In [1]: import numpy as np

In [2]: np.set_printoptions(precision=2, suppress=True, linewidth=160, sign=" ")

In [3]: tidy = lambda a: np.round(a, 2) + 0

In [4]: rng = np.random.default_rng(470)

In [5]: J = rng.normal(size=(20, 8)) + 3 * np.array([8, -1, -8, 1, 9, 7, -4, 7])

In [6]: tidy(J)
Out[6]: 
array([[ 25.37,  -4.36, -23.24,   2.44,  29.29,  22.71, -12.72,  19.25],
       [ 24.81,  -2.71, -23.82,   3.34,  29.46,  20.41, -13.03,  21.65],
       [ 23.37,  -4.69, -24.72,   3.28,  26.22,  21.16, -11.67,  20.38],
       [ 24.27,  -1.34, -23.28,   3.81,  26.83,  20.03, -12.55,  21.17],
       [ 24.97,  -3.57, -24.04,   3.78,  25.81,  20.77, -12.59,  20.45],
       [ 22.49,  -3.71, -24.17,   2.6 ,  26.9 ,  19.65, -12.61,  20.63],
       [ 24.31,  -2.59, -22.71,   2.86,  27.24,  21.83, -11.55,  21.77],
       [ 24.82,  -2.76, -23.19,   1.56,  25.79,  20.64, -13.2 ,  20.19],
       [ 24.8 ,  -2.58, -23.06,   3.6 ,  28.84,  19.86, -12.12,  21.01],
       [ 23.36,  -1.99, -24.96,   4.04,  27.02,  20.28, -13.47,  20.58],
       [ 22.89,  -3.18, -23.3 ,   2.65,  27.8 ,  21.03, -11.61,  20.85],
       [ 24.33,  -2.94, -22.6 ,   4.  ,  26.27,  21.65, -12.85,  21.77],
       [ 25.26,  -2.05, -24.43,   3.6 ,  28.33,  20.22, -11.98,  21.86],
       [ 24.62,  -3.53, -24.67,   1.54,  27.57,  21.65, -10.64,  21.3 ],
       [ 23.17,  -2.05, -23.15,   2.61,  28.64,  21.4 , -11.28,  22.15],
       [ 21.8 ,  -3.4 , -24.54,   3.39,  27.33,  19.86, -12.9 ,  21.08],
       [ 25.65,  -2.86, -23.05,   1.52,  26.02,  21.61, -12.85,  22.3 ],
       [ 25.16,  -3.81, -22.15,   3.95,  27.2 ,  21.79, -11.62,  22.79],
       [ 24.  ,  -0.81, -23.46,   3.04,  26.74,  21.74, -11.65,  21.29],
       [ 24.27,  -4.56, -22.28,   3.16,  25.87,  18.94, -12.99,  20.05]])

In [7]: vec = np.array([1, -4, 2, -2, -3, -1, -2, 1])

In [8]: rhs = J @ vec

In [9]: tidy(np.linalg.lstsq(J, rhs)[0])
Out[9]: array([ 1., -4.,  2., -2., -3., -1., -2.,  1.])

In [10]: tidy(np.linalg.pinv(J) @ J)
Out[10]: 
array([[ 1.,  0.,  0.,  0.,  0.,  0.,  0.,  0.],
       [ 0.,  1.,  0.,  0.,  0.,  0.,  0.,  0.],
       [ 0.,  0.,  1.,  0.,  0.,  0.,  0.,  0.],
       [ 0.,  0.,  0.,  1.,  0.,  0.,  0.,  0.],
       [ 0.,  0.,  0.,  0.,  1.,  0.,  0.,  0.],
       [ 0.,  0.,  0.,  0.,  0.,  1.,  0.,  0.],
       [ 0.,  0.,  0.,  0.,  0.,  0.,  1.,  0.],
       [ 0.,  0.,  0.,  0.,  0.,  0.,  0.,  1.]])

In [11]: rhs = rhs + 0.05 * rng.normal(size=20)

In [12]: tidy(rhs)
Out[12]: 
array([-74.4 , -79.67, -70.  , -78.79, -68.83, -70.61, -75.17, -65.05, -79.18, -80.48, -76.62, -70.21, -81.95, -75.54, -82.71, -75.36, -63.81, -69.16, -83.08,
       -58.87])

In [13]: b, *_ = np.linalg.lstsq(J, rhs)

In [14]: b.round()
Out[14]: array([ 1., -4.,  2., -2., -3., -1., -2.,  1.])

In [15]: tidy(J.T @ (rhs - J @ b))
Out[15]: array([ 0.,  0.,  0.,  0.,  0.,  0.,  0.,  0.])

In [16]: tidy(b)
Out[16]: array([ 1.01, -3.99,  1.99, -1.99, -2.98, -1.02, -2.01,  0.98])
